% ipython --no-banner

In [1]: import numpy as np

In [2]: from numpy import linalg as LA

In [3]: np.set_printoptions(suppress=True, linewidth=160)

In [4]: rnd = lambda a: np.round(a, 2) + 0

In [5]: m1 = np.loadtxt("dump.csv", delimiter=",")

In [6]: m1
Out[6]: 
array([[ 11.09, -12.3 ,   1.44, -21.49, -13.04],
       [ -7.61,   6.79,  -3.27,   9.4 ,   7.1 ],
       [  7.94,   0.38,  -0.72,  -0.71,   5.57],
       [  7.01, -16.41,  -1.94,  -8.18, -14.02],
       [ -8.1 ,  21.13,   1.86,  22.24,  24.86],
       [ -6.67,  -1.72,   2.14,   1.69,  -5.19],
       [  1.82,  13.03,   1.73,   7.56,  12.07],
       [ 11.28,  -4.06,   2.88, -15.17,  -5.52],
       [  7.57,  -5.04, -11.27,  -7.79,   2.  ],
       [ 14.85,   0.01,  -1.72,  -7.45,   4.39],
       [ -0.84,  -2.15,   1.03,  -1.5 ,  -6.59],
       [ -9.07, -19.1 ,   8.79, -14.91, -30.67],
       [ -3.25, -10.07,   0.16, -10.1 , -13.16],
       [ -6.02, -23.73,  -3.24,  -3.47, -22.4 ],
       [ -0.03, -11.28,  -3.5 ,  -4.91,  -9.16],
       [ -4.79,   6.55,  -6.07,   7.37,   9.55],
       [-11.42,  14.01,   5.73,  15.09,   8.08],
       [ -5.13,  12.55,  -2.95,  23.02,  19.9 ],
       [ 11.27,  -8.42,  -1.29, -16.11,  -8.83],
       [  2.29,  -0.63,  -2.56,  -0.66,   4.61],
       [  7.85,   0.64,   2.4 , -10.71,   0.95],
       [ -1.16,  -9.44,   2.57,  -5.36, -11.77],
       [ -1.66, -15.3 ,   3.66, -13.54, -21.04]])

In [7]: cen = (m1 - m1.mean(axis=0)) / m1.std(axis=0)

In [8]: rnd(cen.std(axis=0))
Out[8]: array([1., 1., 1., 1., 1.])

In [9]: beta = LA.lstsq(np.delete(cen, 0, axis=1), cen[:, 0])[0]

In [10]: rnd(beta)
Out[10]: array([-1.45,  0.25, -1.3 ,  2.41])

In [11]: np.abs(beta).argmax()
Out[11]: np.int64(3)

In [12]: D = LA.norm(m1[:, None] - m1[None], axis=-1)

In [13]: D.shape
Out[13]: (23, 23)

In [14]: np.flatnonzero(D[12] < D.mean() / 2)
Out[14]: array([ 3, 10, 12, 14, 21, 22])

In [15]: D[12].round(6).argsort(kind="stable")[:4]
Out[15]: array([12, 21, 14, 22])

In [16]: LA.matrix_rank(D ** 2)
Out[16]: np.int64(7)

In [17]: (D + 1e9 * np.eye(23)).round(6).argmin(axis=1)
Out[17]: array([18, 15, 19, 14, 17, 10, 15, 18,  9, 20,  5, 22, 21, 22, 21,  1,  1,  4,  7,  2,  9, 12, 12])

In [18]: np.unravel_index(D.round(6).argmax(), D.shape)
Out[18]: (np.int64(4), np.int64(11))

In [19]: B = np.c_[m1[:, :3] @ np.array([[2, 0, 0], [2, -1, 1], [0, 2, -2]]), np.array([1, 2, 1, 1, 1, 2, 0, 1, 0, 1, 1, 1, 0, 1, 2, 0, 1, 2, 2, 1, 0, 1, 1])]

In [20]: rnd(B)
Out[20]: 
array([[ -2.42,  15.18, -15.18,   1.  ],
       [ -1.64, -13.33,  13.33,   2.  ],
       [ 16.64,  -1.82,   1.82,   1.  ],
       [-18.8 ,  12.53, -12.53,   1.  ],
       [ 26.06, -17.41,  17.41,   1.  ],
       [-16.78,   6.  ,  -6.  ,   2.  ],
       [ 29.7 ,  -9.57,   9.57,   0.  ],
       [ 14.44,   9.82,  -9.82,   1.  ],
       [  5.06, -17.5 ,  17.5 ,   0.  ],
       [ 29.72,  -3.45,   3.45,   1.  ],
       [ -5.98,   4.21,  -4.21,   1.  ],
       [-56.34,  36.68, -36.68,   1.  ],
       [-26.64,  10.39, -10.39,   0.  ],
       [-59.5 ,  17.25, -17.25,   1.  ],
       [-22.62,   4.28,  -4.28,   2.  ],
       [  3.52, -18.69,  18.69,   0.  ],
       [  5.18,  -2.55,   2.55,   1.  ],
       [ 14.84, -18.45,  18.45,   2.  ],
       [  5.7 ,   5.84,  -5.84,   2.  ],
       [  3.32,  -4.49,   4.49,   1.  ],
       [ 16.98,   4.16,  -4.16,   0.  ],
       [-21.2 ,  14.58, -14.58,   1.  ],
       [-33.92,  22.62, -22.62,   1.  ]])

In [21]: LA.matrix_rank(B)
Out[21]: np.int64(3)

In [22]: rnd(LA.norm(B - m1 @ LA.lstsq(m1, B)[0], axis=0))
Out[22]: array([0.  , 0.  , 0.  , 5.44])
